% ipython --no-banner

In [1]: import numpy as np

In [2]: np.set_printoptions(precision=2, suppress=True, linewidth=160)

In [3]: def tidy(a):
   ...:     return np.round(a, 2) + 0
   ...: 

In [4]: M = np.load("x.npy")

In [5]: M
Out[5]: 
array([[ 0,  3,  0,  3,  2, -2, -1, -1,  1, -1,  1,  0, -1, -1, -1],
       [ 0,  0,  2,  2, -2, -1, -3, -3,  2,  2,  3,  0,  0, -1, -1],
       [-1, -2,  0, -1,  2, -1,  3, -2,  3, -2,  3,  0, -3, -3,  2],
       [ 0,  3,  1,  1, -3,  2, -1,  3, -2, -1,  0, -3, -3,  3, -1],
       [-1,  1,  0, -3,  0,  1, -1,  2, -3,  1,  1,  3,  2,  0,  2],
       [-2,  1, -2,  3, -3,  3, -2, -1,  2,  2, -1, -1, -3, -3,  1],
       [ 0, -2, -3, -2, -1, -2, -1, -2, -2,  0, -1, -2,  3,  0, -2],
       [ 0,  1,  2, -1,  2, -3, -3, -3,  1, -3, -2, -2,  3,  3, -2],
       [ 2, -3, -1, -3,  3, -1,  1,  3,  2,  0, -1, -3, -3,  1, -3],
       [-3,  1, -2, -2, -2,  1, -3,  0,  1,  2, -3,  1,  0,  3, -2],
       [ 1,  3,  2, -3, -3, -2,  3,  1, -2,  0,  0,  1,  3, -1, -3],
       [ 0,  1,  3,  3,  1,  2, -1, -2,  3,  3, -2,  1,  2, -2,  0],
       [ 1,  3, -2,  1, -1,  3, -3, -2, -3,  0,  2,  2,  2, -3, -1],
       [ 2,  1, -3,  3, -2,  0, -3, -3, -2,  1, -1, -2,  1, -3, -1],
       [ 2, -3,  1,  3,  3, -2,  3,  1,  3,  2,  0,  1,  3,  3, -1]])

In [6]: Y = M ** -1
ValueError: Integers to negative integer powers are not allowed.


In [7]: Y = np.inv(M)
AttributeError: module 'numpy' has no attribute 'inv'


In [8]: Y = np.linalg.inv(M)

In [9]: tidy(np.linalg.cond(M))
Out[9]: np.float64(25.11)

In [10]: np.allclose(Y, M.T)
Out[10]: False

In [11]: tidy(np.linalg.det(M) * np.linalg.det(Y))
Out[11]: np.float64(1.0)

In [12]: Y = np.array([[3, 1, 1, 2, 1, -2, -3, 1, -3, 2],
    ...:     [1, 0, 3, 3, 1, -1, 3, -3, 3, 0],
    ...:     [2, 3, 2, 0, 3, 3, 0, -1, 2, 0],
    ...:     [3, -1, 2, 3, -2, -1, -3, 3, -3, -3],
    ...:     [-2, -2, -2, 3, 2, 0, 3, 0, -3, 1],
    ...:     [0, 3, 2, 3, 2, 0, -3, -2, 1, 1],
    ...:     [-3, 1, -1, 1, 1, -2, -2, -3, 1, -3],
    ...:     [-2, 0, 1, 2, 2, 3, 3, 3, -1, 3],
    ...:     [0, -2, 0, -3, 0, 2, -1, 3, 0, -3],
    ...:     [3, -1, 3, 1, -3, 3, 3, -3, -3, 1]])

In [13]: X = Y - Y.T

In [14]: X
Out[14]: 
array([[ 0,  0, -1, -1,  3, -2,  0,  3, -3, -1],
       [ 0,  0,  0,  4,  3, -4,  2, -3,  5,  1],
       [ 1,  0,  0, -2,  5,  1,  1, -2,  2, -3],
       [ 1, -4,  2,  0, -5, -4, -4,  1,  0, -4],
       [-3, -3, -5,  5,  0, -2,  2, -2, -3,  4],
       [ 2,  4, -1,  4,  2,  0, -1, -5, -1, -2],
       [ 0, -2, -1,  4, -2,  1,  0, -6,  2, -6],
       [-3,  3,  2, -1,  2,  5,  6,  0, -4,  6],
       [ 3, -5, -2,  0,  3,  1, -2,  4,  0,  0],
       [ 1, -1,  3,  4, -4,  2,  6, -6,  0,  0]])

In [15]: # skew, so no eigenvalue has a real part

In [16]: f, v = X[4], X[1]

In [17]: f @ v
Out[17]: np.int64(27)

In [18]: pr = (f @ v) / (f @ f) * f

In [19]: np.linalg.matrix_rank(np.outer(f, v))
Out[19]: np.int64(1)

In [20]: tidy((v - pr) @ f)
Out[20]: np.float64(0.0)

In [21]: tidy(np.linalg.norm(f + v) ** 2 + np.linalg.norm(f - v) ** 2)
Out[21]: np.float64(370.0)

In [22]: x0 = np.array([2, 9, 0, 3, 9, 4, 3, 9, 1, 3])

In [23]: np.sign((X @ x0).round(6))
Out[23]: array([ 1,  1,  1, -1, -1,  1, -1,  1,  1, -1])

In [24]: X * x0
Out[24]: 
array([[  0,   0,   0,  -3,  27,  -8,   0,  27,  -3,  -3],
       [  0,   0,   0,  12,  27, -16,   6, -27,   5,   3],
       [  2,   0,   0,  -6,  45,   4,   3, -18,   2,  -9],
       [  2, -36,   0,   0, -45, -16, -12,   9,   0, -12],
       [ -6, -27,   0,  15,   0,  -8,   6, -18,  -3,  12],
       [  4,  36,   0,  12,  18,   0,  -3, -45,  -1,  -6],
       [  0, -18,   0,  12, -18,   4,   0, -54,   2, -18],
       [ -6,  27,   0,  -3,  18,  20,  18,   0,  -4,  18],
       [  6, -45,   0,   0,  27,   4,  -6,  36,   0,   0],
       [  2,  -9,   0,  12, -36,   8,  18, -54,   0,   0]])

In [25]: f = np.array([3, 7, 8])

In [26]: np.array([np.convolve(row, f, "same") for row in X])
Out[26]: 
array([[  0,  -3, -10,  -6,   7,  10,  -7,  12,   0, -31],
       [  0,   0,  12,  37,  41,   2, -27,  10,  14,  47],
       [  7,   8,  -6,   1,  22,  50,   9,   0, -11,  -5],
       [ -5, -14, -18,   1, -47, -80, -57, -25,  -4, -28],
       [-30, -60, -44,  -5,  34,  -8,  -8,  -7, -25,   4],
       [ 26,  41,  37,  26,  46,  13, -22, -46, -53, -22],
       [ -6, -17, -11,  14,  21,  -9, -10, -36, -52, -26],
       [-12,   3,  35,  15,  21,  69,  82,  36, -10,  10],
       [  6, -17, -54,  -7,  24,  25,   6,  12,  32,   0],
       [  4,  10,  25,  40,  10,   0,  40,   6, -48,   0]])

In [27]: np.polyval(f, X[8])
Out[27]: array([56, 48,  6,  8, 56, 18,  6, 84,  8,  8])

In [28]: np.cross(X[8, :3], X[7, :3])
Out[28]: array([-4,  0, -6])

In [29]: X.inv()
AttributeError: 'numpy.ndarray' object has no attribute 'inv'


In [30]: np.allclose(X, X.T)
Out[30]: False

In [31]: X @ X
Out[31]: 
array([[ -34,   12,   -6,    2,   -3,    7,   29,   -1,  -21,   41],
       [  12,  -80,  -18,   14,  -27,  -28,  -28,   20,   11,  -26],
       [  -6,  -18,  -49,   22,   27,  -17,  -17,    6,   -9,    7],
       [   2,   14,   22,  -95,   19,   19,  -30,   89,  -12,    7],
       [  -3,  -27,   27,   19, -105,  -10,  -11,  -23,   -2,  -25],
       [   7,  -28,  -17,   19,  -10,  -72,  -45,   10,   24,  -27],
       [  29,  -28,  -17,  -30,  -11,  -45, -102,   55,   17,  -61],
       [  -1,   20,    6,   89,  -23,   10,   55, -140,   29,  -34],
       [ -21,   11,   -9,  -12,   -2,   24,   17,   29,  -68,   44],
       [  41,  -26,    7,    7,  -25,  -27,  -61,  -34,   44, -119]])

In [32]: np.linalg.matrix_power(X, 4)
Out[32]: 
array([[  4362,  -3476,    103,   -566,  -1380,  -3834,  -7433,    287,   4746,  -9386],
       [ -3476,  10558,   2620,  -1561,   5495,   7608,   9760,  -3270,  -3544,   8581],
       [   103,   2620,   4718,  -2041,  -3174,   3087,   2455,  -1755,    448,   -579],
       [  -566,  -1561,  -2041,  19445,  -5648,  -2352,   8402, -22988,   4667,  -4338],
       [ -1380,   5495,  -3174,  -5648,  14232,   3299,   2593,   7038,  -2553,   8136],
       [ -3834,   7608,   3087,  -2352,   3299,  10197,  11251,  -1729,  -5533,   9897],
       [ -7433,   9760,   2455,   8402,   2593,  11251,  22399, -14301,  -5441,  15437],
       [   287,  -3270,  -1755, -22988,   7038,  -1729, -14301,  33609,  -7188,   7136],
       [  4746,  -3544,    448,   4667,  -2553,  -5533,  -5441,  -7188,   9057, -12143],
       [ -9386,   8581,   -579,  -4338,   8136,   9897,  15437,   7136, -12143,  24783]])

In [33]: np.trace(X)
Out[33]: np.int64(0)

In [34]: (X - X.T) / 2
Out[34]: 
array([[ 0.,  0., -1., -1.,  3., -2.,  0.,  3., -3., -1.],
       [ 0.,  0.,  0.,  4.,  3., -4.,  2., -3.,  5.,  1.],
       [ 1.,  0.,  0., -2.,  5.,  1.,  1., -2.,  2., -3.],
       [ 1., -4.,  2.,  0., -5., -4., -4.,  1.,  0., -4.],
       [-3., -3., -5.,  5.,  0., -2.,  2., -2., -3.,  4.],
       [ 2.,  4., -1.,  4.,  2.,  0., -1., -5., -1., -2.],
       [ 0., -2., -1.,  4., -2.,  1.,  0., -6.,  2., -6.],
       [-3.,  3.,  2., -1.,  2.,  5.,  6.,  0., -4.,  6.],
       [ 3., -5., -2.,  0.,  3.,  1., -2.,  4.,  0.,  0.],
       [ 1., -1.,  3.,  4., -4.,  2.,  6., -6.,  0.,  0.]])
